>>> import numpy as np
>>> np.set_printoptions(suppress=True, linewidth=140)
>>> X = np.load("w.npy")
>>> X
array([[ 6.2, -0.2,  4.1,  2.1,  4.3],
       [-2.2,  0.1, -1.6, -0.8, -1.5],
       [-3.3,  0.1, -2.3, -1. , -2.3],
       [-2.2,  0.2, -1.6, -0.8, -1.4],
       [-4.3,  0. , -2.7, -1.5, -2.8],
       [-0.6, -0.1, -0.5, -0.3, -0.6],
       [-1.3,  0. , -0.7, -0.5, -1. ],
       [ 1.4,  0. ,  0.7,  0.5,  0.9],
       [ 3. , -0.1,  1.9,  0.9,  1.9],
       [ 1.6,  0. ,  0.9,  0.4,  0.9],
       [ 0.5,  0. ,  0.4,  0.2,  0.2],
       [ 1.7,  0. ,  1.2,  0.7,  1.2],
       [-2.2, -0.1, -1.6, -0.9, -1.4],
       [-2. , -0.1, -1.3, -0.4, -1.3],
       [-0.8, -0.1, -0.6, -0.4, -0.4],
       [ 1.8, -0.2,  1.2,  0.5,  1.2],
       [ 7. , -0.2,  4.8,  2.3,  4.6],
       [ 4. , -0.1,  2.6,  1.1,  2.7],
       [ 1.2,  0. ,  0.8,  0.4,  0.8],
       [-1.8,  0.1, -1.3, -0.9, -1.4],
       [-2.8,  0. , -1.8, -1. , -1.8],
       [-0.1, -0.1,  0. ,  0. ,  0.1],
       [-1.4,  0.1, -1. , -0.6, -0.9],
       [ 6.2,  0. ,  4.1,  2.2,  4. ],
       [ 2.4,  0. ,  1.7,  0.9,  1.6],
       [ 2.2, -0.1,  1.5,  0.7,  1.4],
       [-3.4, -0.1, -1.9, -0.9, -2. ],
       [ 0.4,  0. ,  0.4,  0.2,  0.2],
       [-2.3, -0.1, -1.7, -0.9, -1.5],
       [ 1.5,  0.2,  0.8,  0.4,  0.9],
       [ 1.7,  0. ,  1.4,  0.5,  1.3]])
>>> d = np.linalg.norm(X[:, None] - X[None], axis=-1)
>>> d[16].round(6).argsort(kind="stable")[:4]
array([16,  0, 23, 17])
>>> np.round(np.linalg.norm(X - X.mean(axis=0), axis=1), 1)
array([8.3, 3.7, 5.3, 3.7, 6.5, 1.6, 2.4, 1.3, 3.6, 1.5, 0.2, 2. , 3.7, 3.3, 1.7, 2. , 9.4, 5.1, 1.2, 3.3, 4.5, 0.6, 2.6, 8.2, 2.9, 2.5,
       5. , 0.2, 3.9, 1.4, 2.1])
>>> d.shape
(31, 31)
>>> np.round(np.linalg.norm(X, axis=1), 1)
array([8.8, 3.2, 4.7, 3.2, 6. , 1. , 1.9, 1.9, 4.1, 2.1, 0.7, 2.5, 3.2, 2.7, 1.2, 2.5, 9.9, 5.6, 1.7, 2.8, 3.9, 0.2, 2. , 8.7, 3.5, 3.1,
       4.5, 0.6, 3.4, 2. , 2.6])
>>> Ac = (X - X.mean(axis=0)) / X.std(axis=0)
>>> np.argwhere(np.abs(Ac) > 2)
array([[ 0,  0],
       [ 0,  2],
       [ 0,  3],
       [ 0,  4],
       [ 3,  1],
       [16,  0],
       [16,  2],
       [16,  3],
       [16,  4],
       [23,  0],
       [23,  2],
       [23,  3],
       [29,  1]])
>>> beta = np.linalg.lstsq(np.delete(Ac, 2, axis=1), Ac[:, 2])[0]
>>> print(beta.round(1) + 0)
[0.5 0.  0.2 0.3]
>>> np.abs(beta).argmax()
np.int64(0)
>>> round(1 - np.var(Ac[:, 2] - np.delete(Ac, 2, axis=1) @ beta), 1)
np.float64(1.0)
>>> print(np.linalg.cond(X) > 100)
False
>>> round(float(np.linalg.norm(X, 2) / np.linalg.norm(X)), 1)
1.0
>>> np.linalg.matrix_rank(X, rtol=0.1)
np.int64(1)
>>> hat = X @ np.linalg.solve(X.T @ X, X.T)
>>> np.allclose(hat @ hat, hat)
True
>>> np.round(np.trace(hat), 1)
np.float64(5.0)
>>> np.round(np.diag(hat), 1) + 0
array([0.3, 0.1, 0.1, 0.2, 0.2, 0.2, 0.2, 0.1, 0.1, 0.1, 0.1, 0.1, 0.2, 0.3, 0.1, 0.1, 0.3, 0.2, 0. , 0.3, 0.1, 0.1, 0.1, 0.2, 0.1, 0.1,
       0.3, 0.1, 0.2, 0.2, 0.3])
>>> np.round(np.linalg.eigvalsh(hat), 1) + 0
array([0., 0., 0., 0., 0., 0., 0., 0., 0., 0., 0., 0., 0., 0., 0., 0., 0., 0., 0., 0., 0., 0., 0., 0., 0., 0., 1., 1., 1., 1., 1.])
>>> np.round(hat @ X[:, 4], 1)
array([ 4.3, -1.5, -2.3, -1.4, -2.8, -0.6, -1. ,  0.9,  1.9,  0.9,  0.2,  1.2, -1.4, -1.3, -0.4,  1.2,  4.6,  2.7,  0.8, -1.4, -1.8,  0.1,
       -0.9,  4. ,  1.6,  1.4, -2. ,  0.2, -1.5,  0.9,  1.3])
>>> E = np.loadtxt("a.csv", delimiter=",")
>>> E
array([[ 4.,  5.,  6.,  7.,  8.,  9.],
       [10., 11., 12., 13., 14., 15.],
       [16., 17., 18., 19., 20., 21.],
       [22., 23., 24., 25., 26., 27.]])
>>> U, sv, Vt = np.linalg.svd(E)
>>> V = Vt[:(sv > 1e-8).sum()]
>>> rng = np.random.default_rng(820)
>>> x = E[0] + 2 * E[1] + rng.integers(2) * np.eye(6)[1]
>>> x
array([24., 28., 30., 33., 36., 39.])
>>> np.round(np.diag(V.T @ V), 1)
array([0.5, 0.3, 0.2, 0.2, 0.3, 0.5])
>>> print(np.round(V.T @ V, 1) + 0)
[[ 0.5  0.4  0.2  0.1  0.  -0.2]
 [ 0.4  0.3  0.2  0.1  0.   0. ]
 [ 0.2  0.2  0.2  0.2  0.1  0.1]
 [ 0.1  0.1  0.2  0.2  0.2  0.2]
 [ 0.   0.   0.1  0.2  0.3  0.4]
 [-0.2  0.   0.1  0.2  0.4  0.5]]
>>> print(round(np.linalg.norm(x - V.T @ V @ x), 1))
0.8
>>> print(np.linalg.matrix_rank(np.vstack([E, x])))
3
